>>> import numpy as np
>>> np.set_printoptions(precision=3, suppress=True, linewidth=140, floatmode="fixed")
>>> rnd = lambda a: np.round(a, 3) + 0
>>> J = np.loadtxt("sample3.csv", delimiter=",")
>>> print(J)
[[-4.000  2.000 -1.000  3.000  3.000  5.000  3.000 -1.000 -5.000  2.000 -5.000 -4.000 -4.000 -3.000  2.000  6.000]
 [ 2.000 -2.000  4.000  0.000 -5.000  3.000  0.000  0.000  4.000 -6.000  4.000  0.000  3.000 -3.000  2.000 -1.000]
 [-1.000  4.000 -2.000  2.000  1.000  0.000  1.000 -1.000  1.000  1.000  0.000  5.000  0.000  4.000 -1.000  5.000]
 [ 3.000  0.000  2.000 -6.000  3.000  3.000  1.000 -2.000  4.000 -2.000 -5.000  3.000  0.000 -3.000 -1.000  1.000]
 [ 3.000 -5.000  1.000  3.000  2.000  0.000  5.000  4.000 -1.000  3.000  1.000  3.000  1.000  1.000 -1.000  4.000]
 [ 5.000  3.000  0.000  3.000  0.000 -6.000  1.000 -1.000  3.000  3.000 -5.000  1.000 -2.000  2.000 -5.000 -4.000]
 [ 3.000  0.000  1.000  1.000  5.000  1.000 -2.000  1.000  1.000  2.000  1.000 -4.000 -5.000 -5.000 -2.000  2.000]
 [-1.000  0.000 -1.000 -2.000  4.000 -1.000  1.000 -6.000  0.000  1.000 -2.000  4.000  0.000  0.000  3.000 -1.000]
 [-5.000  4.000  1.000  4.000 -1.000  3.000  1.000  0.000 -6.000  0.000  4.000  2.000  1.000  4.000 -2.000  3.000]
 [ 2.000 -6.000  1.000 -2.000  3.000  3.000  2.000  1.000  0.000 -6.000 -1.000 -3.000 -1.000  2.000  2.000 -6.000]
 [-5.000  4.000  0.000 -5.000  1.000 -5.000  1.000 -2.000  4.000 -1.000 -6.000 -2.000 -4.000  1.000 -1.000  3.000]
 [-4.000  0.000  5.000  3.000  3.000  1.000 -4.000  4.000  2.000 -3.000 -2.000 -4.000  3.000 -3.000  1.000 -2.000]
 [-4.000  3.000  0.000  0.000  1.000 -2.000 -5.000  0.000  1.000 -1.000 -4.000  3.000  2.000  0.000 -1.000 -3.000]
 [-3.000 -3.000  4.000 -3.000  1.000  2.000 -5.000  0.000  4.000  2.000  1.000 -3.000  0.000  2.000 -2.000 -3.000]
 [ 2.000  2.000 -1.000 -1.000 -1.000 -5.000 -2.000  3.000 -2.000  2.000 -1.000  1.000 -1.000 -2.000  6.000 -2.000]
 [ 6.000 -1.000  5.000  1.000  4.000 -4.000  2.000 -1.000  3.000 -6.000  3.000 -2.000 -3.000 -3.000 -2.000 -6.000]]
>>> w, evecs = np.linalg.eigh(J)
>>> print((w > 1e-8).sum(), (w < -1e-8).sum())
6 10
>>> print(np.unique(w.round(6) + 0, return_counts=True)[1])
[1 1 1 1 1 1 1 1 1 1 1 1 1 1 1 1]
>>> K = np.loadtxt("w.csv", delimiter=",")
>>> print(K)
[[-1.437 -0.100  1.100 -0.600  1.500  0.300 -0.700]
 [-2.992  0.600  0.600  0.800 -0.400  1.000 -1.500]
 [ 2.616 -0.300 -0.200  0.600  1.100 -1.600  1.300]
 [-3.406  1.800 -1.800  1.500  1.300  0.900 -1.700]
 [ 0.967  1.500  0.200  0.100 -0.100  0.700  0.500]
 [-4.813  0.800  0.300 -1.000 -0.100 -0.800 -2.400]
 [-1.810 -0.300  0.400 -1.600 -0.300 -0.300 -0.900]
 [-0.795 -1.400  2.100  0.100  0.400 -0.800 -0.400]
 [ 2.823  0.900 -0.300 -0.600  0.200 -0.500  1.400]
 [-1.410  1.000 -1.600  2.900  0.100 -0.900 -0.700]]
>>> w1 = np.array([[-1, -1], [1, -1], [1, 2], [2, -1], [2, 2], [0, 0], [1, 1]])
>>> beta = np.array([-2, 2])
>>> hid = np.maximum(K @ w1 + beta, 0)
>>> print((hid > 0).mean(axis=0))
[0.500 0.800]
>>> print(np.linalg.matrix_rank(hid))
2
>>> basis = np.array([[3, 9, 6], [-9, 3, -9]])
>>> print((hid @ basis).round(6).argmax(axis=1))
[1 1 1 1 1 1 1 1 1 1]
>>> F = np.loadtxt("block12.csv", delimiter=",")
>>> print(rnd(F))
[[ 2.116  0.232 -4.652 -2.000]
 [ 4.876  5.753  3.629 -2.000]
 [ 3.023  2.046 -1.932 -2.000]
 [ 2.953  1.905 -2.142 -2.000]
 [ 5.338  6.676  5.014 -2.000]
 [ 2.513  1.026 -3.462 -2.000]
 [ 4.130  4.260  1.391 -2.000]
 [ 3.829  3.659  0.488 -2.000]
 [ 3.752  3.504  0.256 -2.000]
 [ 3.548  3.097 -0.355 -2.000]
 [ 2.520  1.040 -3.441 -2.000]
 [ 3.361  2.723 -0.916 -2.000]
 [ 2.501  1.002 -3.497 -2.000]]
>>> left, sigma, VT = np.linalg.svd(F)
>>> evecs = VT[:(sigma > 1e-8).sum()]
>>> rng = np.random.default_rng(80178)
>>> vec = F[5] + -1 * F[1] + rng.integers(2) * np.eye(4)[1]
>>> print(rnd(vec))
[-2.364 -3.727 -7.091  0.000]
>>> print(rnd(np.diag(evecs.T @ evecs)))
[0.481 0.451 0.877 0.191]
>>> rk = np.linalg.matrix_rank(F)
>>> print(rk)
2
>>> N = np.linalg.svd(F)[2][rk:].T
>>> print([int(np.linalg.matrix_rank(F[:i])) for i in range(1, len(F) + 1)])
[1, 2, 2, 2, 2, 2, 2, 2, 2, 2, 2, 2, 2]
>>> print([int(np.linalg.matrix_rank(np.delete(F, i, axis=0))) for i in range(13)])
[2, 2, 2, 2, 2, 2, 2, 2, 2, 2, 2, 2, 2]
>>> print(rnd(N @ N.T))
[[ 0.519 -0.403  0.096  0.280]
 [-0.403  0.549 -0.232  0.177]
 [ 0.096 -0.232  0.123 -0.212]
 [ 0.280  0.177 -0.212  0.809]]
>>> print(N.shape)
(4, 2)
>>> print(rnd(np.trace(np.linalg.pinv(F) @ F)))
2.0
>>> arr = np.loadtxt("a.csv", delimiter=",")
>>> print(arr)
[[-1.000  1.000  1.000  1.000  1.000  1.000  1.000  1.000  1.000  1.000  1.000  1.000]
 [ 1.000 -1.000  1.000  1.000  1.000  1.000  1.000  1.000  1.000  1.000  1.000  1.000]
 [ 1.000  1.000 -1.000  1.000  1.000  1.000  1.000  1.000  1.000  1.000  1.000  1.000]
 [ 1.000  1.000  1.000 -1.000  1.000  1.000  1.000  1.000  1.000  1.000  1.000  1.000]
 [ 1.000  1.000  1.000  1.000 -1.000  1.000  1.000  1.000  1.000  1.000  1.000  1.000]
 [ 1.000  1.000  1.000  1.000  1.000 -1.000  1.000  1.000  1.000  1.000  1.000  1.000]
 [ 1.000  1.000  1.000  1.000  1.000  1.000 -1.000  1.000  1.000  1.000  1.000  1.000]
 [ 1.000  1.000  1.000  1.000  1.000  1.000  1.000 -1.000  1.000  1.000  1.000  1.000]
 [ 1.000  1.000  1.000  1.000  1.000  1.000  1.000  1.000 -1.000  1.000  1.000  1.000]
 [ 1.000  1.000  1.000  1.000  1.000  1.000  1.000  1.000  1.000 -1.000  1.000  1.000]
 [ 1.000  1.000  1.000  1.000  1.000  1.000  1.000  1.000  1.000  1.000 -1.000  1.000]
 [ 1.000  1.000  1.000  1.000  1.000  1.000  1.000  1.000  1.000  1.000  1.000 -1.000]]
>>> left, sigma, VT = np.linalg.svd(K)
>>> print(np.argmax(sigma[:-1] / (sigma[1:] + 1e-6)) + 1)
6
>>> print(rnd(sigma))
[9.277 5.152 3.112 2.428 2.267 1.574 0.022]
>>> other = left[:, :6] @ np.diag(sigma[:6]) @ VT[:6]
>>> print(rnd(np.linalg.norm(K - other) / np.linalg.norm(K)))
0.002
>>> print(rnd(np.linalg.norm(K - other, 2)), rnd(sigma[6]))
0.022 0.022
>>> print([round(float(np.linalg.det(arr[:i, :i])), 2) + 0 for i in range(1, 13)])
[-1.0, 0.0, 4.0, -16.0, 48.0, -128.0, 320.0, -768.0, 1792.0, -4096.0, 9216.0, -20480.0]
>>> basis = np.array([[-2, 0, -1], [2, 0, 1], [-1, -1, 2]])
>>> X = (rng.random((10, 3)) < 0.25) @ basis
>>> print(X)
[[ 0  0  0]
 [-1 -1  2]
 [ 0  0  0]
 [ 0  0  0]
 [ 0  0  0]
 [ 0  0  0]
 [ 0  0  0]
 [ 0  0  0]
 [ 1 -1  3]
 [ 0  0  0]]
>>> left, sigma, VT = np.linalg.svd(X)
>>> print(rnd(sigma))
[3.873 1.414 0.000]
>>> other = left[:, :2] @ np.diag(sigma[:2]) @ VT[:2]
>>> print(rnd(np.linalg.norm(X - other) / np.linalg.norm(X)))
0.0
